% ipython --no-banner

In [1]: import numpy as np

In [2]: np.set_printoptions(precision=2, suppress=True, linewidth=160, sign=" ")

In [3]: rng = np.random.default_rng(58694)

In [4]: E = rng.normal(size=(19, 7)) + 3 * np.array([-3, -3, 1, -2, 1, 1, -1])

In [5]: print(E)
[[ -9.37  -9.83   3.51  -5.55   3.78   4.78  -0.7 ]
 [ -8.55  -9.04   4.67  -5.25   3.61   2.94  -2.25]
 [ -8.89  -8.32   2.56  -7.93   3.57   1.43  -2.96]
 [ -9.92  -9.61   2.67  -7.71   1.69   2.72  -1.91]
 [ -9.95 -10.34   3.05  -6.38   2.71   2.43  -2.96]
 [ -8.38  -9.64   2.29  -4.46   3.18   1.4   -3.09]
 [ -8.4  -10.27   4.92  -6.66   4.42   2.78  -4.34]
 [ -8.26  -9.5    2.18  -7.18   2.33   5.03  -3.17]
 [ -9.63  -7.26   2.84  -5.32   2.94   4.21  -2.02]
 [ -8.32  -7.08   2.18  -5.18   3.04   4.55  -2.91]
 [ -8.03  -8.74   1.28  -7.13   3.3    1.12  -5.69]
 [-10.16  -8.78   3.02  -6.06   5.38   3.82  -3.94]
 [-10.58  -8.04   4.86  -5.64   2.55   3.93  -3.56]
 [ -8.01  -9.02   1.68  -6.97   4.04   2.8   -2.1 ]
 [ -8.86  -8.58   2.31  -5.77   4.9    2.45  -1.69]
 [ -8.37 -11.25   3.08  -5.25   4.77   2.78  -2.51]
 [ -8.96 -10.67   0.97  -5.27   4.22   4.5   -1.65]
 [ -7.38  -8.53   3.12  -7.38   2.91   2.85  -3.84]
 [ -7.6   -8.43   2.08  -6.58   1.12   1.88  -3.2 ]]

In [6]: C = E[[0, 8]].astype(float)

In [7]: for _ in range(6):
   ...:     z = np.linalg.norm(E[:, None] - C, axis=-1).argmin(axis=1)
   ...:     C = np.array([E[z == j].mean(axis=0) for j in range(2)])
   ...: 

In [8]: print(z)
[ 0  0  1  1  0  1  0  1  1  1  1  0  1  1  0  0  0  1  1]

In [9]: print(C[1] - C[0])
[ 0.44  1.28 -0.67 -0.72 -1.44 -0.41 -0.63]

In [10]: x = np.array([2, 0, 0, 3, 1, 0, 3])

In [11]: target = E @ x

In [12]: print(np.round(np.linalg.solve(E.T @ E, E.T @ target), 2) + 0)
[ 2.  0.  0.  3.  1.  0.  3.]

In [13]: target = target + 0.02 * rng.normal(size=19)

In [14]: print(target)
[-33.7  -35.97 -46.87 -47.   -45.18 -36.22 -45.37 -45.21 -38.38 -37.85 -51.19 -44.93 -46.24 -39.17 -35.21 -35.28 -34.44 -45.5  -43.48]

In [15]: coef, *_ = np.linalg.lstsq(E, target)

In [16]: print(coef.round())
[ 2. -0. -0.  3.  1.  0.  3.]

In [17]: print(coef.round(2) + 0)
[ 2.01  0.    0.    3.    1.    0.01  3.  ]

In [18]: print(np.round(E.T @ (target - E @ coef), 2) + 0)
[ 0.  0.  0.  0.  0.  0.  0.]

In [19]: M = np.loadtxt("arr.csv", delimiter=",")

In [20]: print(M)
[[-0.77 -0.2   0.   -1.6   0.3   0.5 ]
 [-7.18 -1.8  -1.   -1.   -1.1   0.3 ]
 [-7.57 -1.9  -0.3   2.1  -0.1  -0.6 ]
 [ 4.04  1.   -1.   -0.2   0.1   0.1 ]
 [ 1.2   0.3  -0.2   0.    0.1  -0.4 ]
 [-6.75 -1.7  -0.6   1.2   0.9   1.1 ]
 [ 0.87  0.2  -0.2  -1.2  -0.6   1.2 ]
 [-3.14 -0.8  -0.8  -0.3   0.1  -0.5 ]
 [-4.13 -1.    1.6   0.   -0.4   0.2 ]
 [ 2.29  0.6  -1.8  -0.8   0.2   2.3 ]
 [ 3.98  1.   -0.8   1.1  -0.3   0.2 ]
 [-9.95 -2.5  -1.2   1.   -0.7   0.2 ]
 [ 3.22  0.8  -0.7  -0.2   0.3   0.1 ]
 [ 6.4   1.6   0.6  -2.   -0.4   2.8 ]
 [ 3.61  0.9   0.3  -0.7  -0.1   2.1 ]
 [-2.71 -0.7   1.1   1.3   0.3  -0.9 ]
 [ 3.64  0.9   1.   -0.2  -0.5  -0.2 ]]

In [21]: # column 0 is much longer than the rest

In [22]: O, Rm = np.linalg.qr(M)

In [23]: print(O.shape, Rm.shape)
(17, 6) (6, 6)

In [24]: print(np.allclose(Rm.T @ Rm, M.T @ M))
True

In [25]: print(round(float(abs(Rm[0, 0])), 2), np.round(np.linalg.norm(M[:, 0]), 2))
20.14 20.14

In [26]: print(np.abs(np.diag(Rm)))
[ 20.14   0.06   3.71   3.89   1.81   3.68]

In [27]: Ac = M - M.mean(axis=0)

In [28]: Uu, sv, VT = np.linalg.svd(Ac, full_matrices=False)

In [29]: print((np.sign(Uu[:, 0]) == np.sign(Uu[0, 0])).astype(int))
[ 1  0  0  1  1  0  1  0  0  1  1  0  1  1  1  0  1]

In [30]: print(np.abs(Uu[:, 0]).argmax())
11

In [31]: print(np.linalg.matrix_rank(Ac))
6

In [32]: print(VT[0] * np.sign(VT[0, np.abs(VT[0]).argmax()]))
[ 0.96  0.24  0.02 -0.12  0.01  0.09]

In [33]: print(np.searchsorted(np.cumsum(sv ** 2) / (sv ** 2).sum(), 0.9) + 1)
1

In [34]: dist = np.linalg.norm(M[:, None] - M[None], axis=-1)

In [35]: print(dist.mean(axis=1).argmax())
11

In [36]: print(np.flatnonzero(dist[7] < dist.mean() / 2))
[  0   7   8  15]

In [37]: print(np.linalg.norm(M, axis=1))
[  1.88   7.62   8.11   4.29   1.32   7.23   2.02   3.39   4.56   3.85   4.34  10.4    3.41   7.48   4.34   3.41   3.92]

In [38]: print(dist.shape)
(17, 17)

In [39]: Uu, sv, VT = np.linalg.svd(M)

In [40]: print(np.argmax(sv[:-1] / (sv[1:] + 1e-6)) + 1)
5

In [41]: M2 = Uu[:, :5] @ np.diag(sv[:5]) @ VT[:5]

In [42]: print(np.linalg.matrix_rank(M2))
5

In [43]: print(round(np.abs(M - M2).max(), 2))
0.03

In [44]: X = np.load("data.npy")

In [45]: print(X)
[[-2  0 -3]
 [ 0 -1 -3]
 [ 0  0 -3]]

In [46]: # triangular

In [47]: print(np.linalg.matrix_power(X - np.diag(np.diag(X)), 3))
[[ 0  0  0]
 [ 0  0  0]
 [ 0  0  0]]

In [48]: print(np.linalg.matrix_rank(X - X[0, 0] * np.eye(3)))
2

In [49]: M2 = X / np.sqrt((X ** 2).mean(axis=1, keepdims=True))

In [50]: print(np.linalg.matrix_rank(X - X.mean(axis=1, keepdims=True)))
2

In [51]: print(np.linalg.matrix_rank(M2) == np.linalg.matrix_rank(X))
True

In [52]: print(M2[1])
[ 0.   -0.55 -1.64]
